% ipython --no-banner

In [1]: import numpy as np

In [2]: import numpy.linalg as la

In [3]: np.set_printoptions(precision=2, suppress=True, linewidth=200)

In [4]: out = np.array([[0, 2], [-1, 1], [-1, 2]])

In [5]: m1 = np.tile(out, (2, 3))

In [6]: m1
Out[6]: 
array([[ 0,  2,  0,  2,  0,  2],
       [-1,  1, -1,  1, -1,  1],
       [-1,  2, -1,  2, -1,  2],
       [ 0,  2,  0,  2,  0,  2],
       [-1,  1, -1,  1, -1,  1],
       [-1,  2, -1,  2, -1,  2]])

In [7]: np.trace(m1)
Out[7]: np.int64(3)

In [8]: la.matrix_power(m1, 2)
Out[8]: 
array([[-4, 10, -4, 10, -4, 10],
       [ 0,  0,  0,  0,  0,  0],
       [-2,  5, -2,  5, -2,  5],
       [-4, 10, -4, 10, -4, 10],
       [ 0,  0,  0,  0,  0,  0],
       [-2,  5, -2,  5, -2,  5]])

In [9]: np.round(np.sort(np.abs(la.eigvals(m1))), 2) + 0
Out[9]: array([0., 0., 0., 0., 0., 3.])

In [10]: (m1 + m1.T) / 2
Out[10]: 
array([[ 0. ,  0.5, -0.5,  1. , -0.5,  0.5],
       [ 0.5,  1. ,  0.5,  1.5,  0. ,  1.5],
       [-0.5,  0.5, -1. ,  1. , -1. ,  0.5],
       [ 1. ,  1.5,  1. ,  2. ,  0.5,  2. ],
       [-0.5,  0. , -1. ,  0.5, -1. ,  0. ],
       [ 0.5,  1.5,  0.5,  2. ,  0. ,  2. ]])

In [11]: np.allclose(m1, m1.T)
Out[11]: False

In [12]: la.matrix_rank(m1, rtol=0.1)
Out[12]: np.int64(2)

In [13]: np.round(m1 @ la.pinv(m1) @ m1, 2) + 0
Out[13]: 
array([[ 0.,  2.,  0.,  2.,  0.,  2.],
       [-1.,  1., -1.,  1., -1.,  1.],
       [-1.,  2., -1.,  2., -1.,  2.],
       [ 0.,  2.,  0.,  2.,  0.,  2.],
       [-1.,  1., -1.,  1., -1.,  1.],
       [-1.,  2., -1.,  2., -1.,  2.]])

In [14]: np.unique(m1.round(6), axis=0).shape
Out[14]: (3, 6)

In [15]: la.inv(m1)
LinAlgError: Singular matrix


In [16]: np.allclose(m1[:-1].T @ la.lstsq(m1[:-1].T, m1[-1])[0], m1[-1])
Out[16]: True

In [17]: F = np.abs(np.array([[2, 1, -3, -3, 2],
    ...:     [0, -2, 2, 1, 1],
    ...:     [2, -3, -3, 1, 2],
    ...:     [0, 2, -3, 3, -3],
    ...:     [2, 2, 1, 2, 0]])) + np.eye(5)

In [18]: F = F / F.sum(axis=1, keepdims=True)

In [19]: F
Out[19]: 
array([[0.25, 0.08, 0.25, 0.25, 0.17],
       [0.  , 0.43, 0.29, 0.14, 0.14],
       [0.17, 0.25, 0.33, 0.08, 0.17],
       [0.  , 0.17, 0.25, 0.33, 0.25],
       [0.25, 0.25, 0.12, 0.25, 0.12]])

In [20]: P = np.triu(np.array([[-1, 0, 2, -1, 0],
    ...:     [-1, 2, -1, -1, 2],
    ...:     [2, 1, 2, 1, -2],
    ...:     [1, 1, 2, -1, 0],
    ...:     [-2, -1, -1, -2, -2]]), 1) + np.eye(5)

In [21]: out = P @ F @ la.inv(P)

In [22]: la.matrix_rank(out)
Out[22]: np.int64(5)

In [23]: np.round(P @ F - F @ P, 2) + 0
Out[23]: 
array([[ 0.33,  0.33,  0.  , -0.08,  0.42],
       [ 0.33,  0.08,  0.1 ,  0.23, -0.45],
       [-0.5 , -0.33, -0.08, -0.08,  0.17],
       [ 0.  ,  0.  ,  0.17, -0.08,  0.17],
       [ 0.  ,  0.  , -0.25,  0.38, -0.25]])

In [24]: round(float(la.det(out)), 2)
Out[24]: 0.0

In [25]: np.round(np.trace(out), 2), round(np.trace(F), 2)
Out[25]: (np.float64(1.47), np.float64(1.47))

In [26]: F @ F
Out[26]: 
array([[0.15, 0.2 , 0.25, 0.22, 0.18],
       [0.08, 0.31, 0.27, 0.17, 0.16],
       [0.14, 0.26, 0.27, 0.17, 0.16],
       [0.1 , 0.25, 0.25, 0.22, 0.18],
       [0.11, 0.23, 0.25, 0.22, 0.18]])

In [27]: np.allclose(F, F.T)
Out[27]: False

In [28]: np.allclose(F @ F.T, F.T @ F)
Out[28]: False

In [29]: la.matrix_power(F, 4)
Out[29]: 
array([[0.12, 0.26, 0.26, 0.2 , 0.17],
       [0.11, 0.27, 0.26, 0.19, 0.17],
       [0.12, 0.26, 0.26, 0.19, 0.17],
       [0.11, 0.26, 0.26, 0.2 , 0.17],
       [0.11, 0.26, 0.26, 0.2 , 0.17]])

In [30]: th = np.radians(135)

In [31]: r_ = np.eye(5)

In [32]: r_[0, 0] = r_[1, 1] = np.cos(th)

In [33]: r_[0, 1], r_[1, 0] = -np.sin(th), np.sin(th)

In [34]: r_
Out[34]: 
array([[-0.71, -0.71,  0.  ,  0.  ,  0.  ],
       [ 0.71, -0.71,  0.  ,  0.  ,  0.  ],
       [ 0.  ,  0.  ,  1.  ,  0.  ,  0.  ],
       [ 0.  ,  0.  ,  0.  ,  1.  ,  0.  ],
       [ 0.  ,  0.  ,  0.  ,  0.  ,  1.  ]])

In [35]: out = F @ r_.T

In [36]: np.abs(out - F).max(axis=0)
Out[36]: array([0.6 , 0.73, 0.  , 0.  , 0.  ])

In [37]: np.allclose(la.norm(F, axis=1), la.norm(out, axis=1))
Out[37]: True

In [38]: q, r_ = la.qr(F)

In [39]: r_
Out[39]: 
array([[-0.39, -0.32, -0.38, -0.36, -0.26],
       [ 0.  , -0.49, -0.36, -0.22, -0.22],
       [ 0.  ,  0.  , -0.24, -0.13, -0.16],
       [ 0.  ,  0.  ,  0.  , -0.27, -0.11],
       [ 0.  ,  0.  ,  0.  ,  0.  ,  0.03]])

In [40]: q
Out[40]: 
array([[-0.64,  0.25, -0.4 , -0.09, -0.6 ],
       [-0.  , -0.87,  0.12,  0.12, -0.46],
       [-0.43, -0.23, -0.36,  0.62,  0.5 ],
       [-0.  , -0.34, -0.53, -0.7 ,  0.32],
       [-0.64, -0.09,  0.64, -0.32,  0.27]])

In [41]: vec = np.array([2, 1, 2, 0, 3])

In [42]: y = F @ vec

In [43]: y
Out[43]: array([1.58, 1.43, 1.75, 1.42, 1.38])

In [44]: la.solve(F.T, F[0])
Out[44]: array([ 1.,  0., -0.,  0.,  0.])
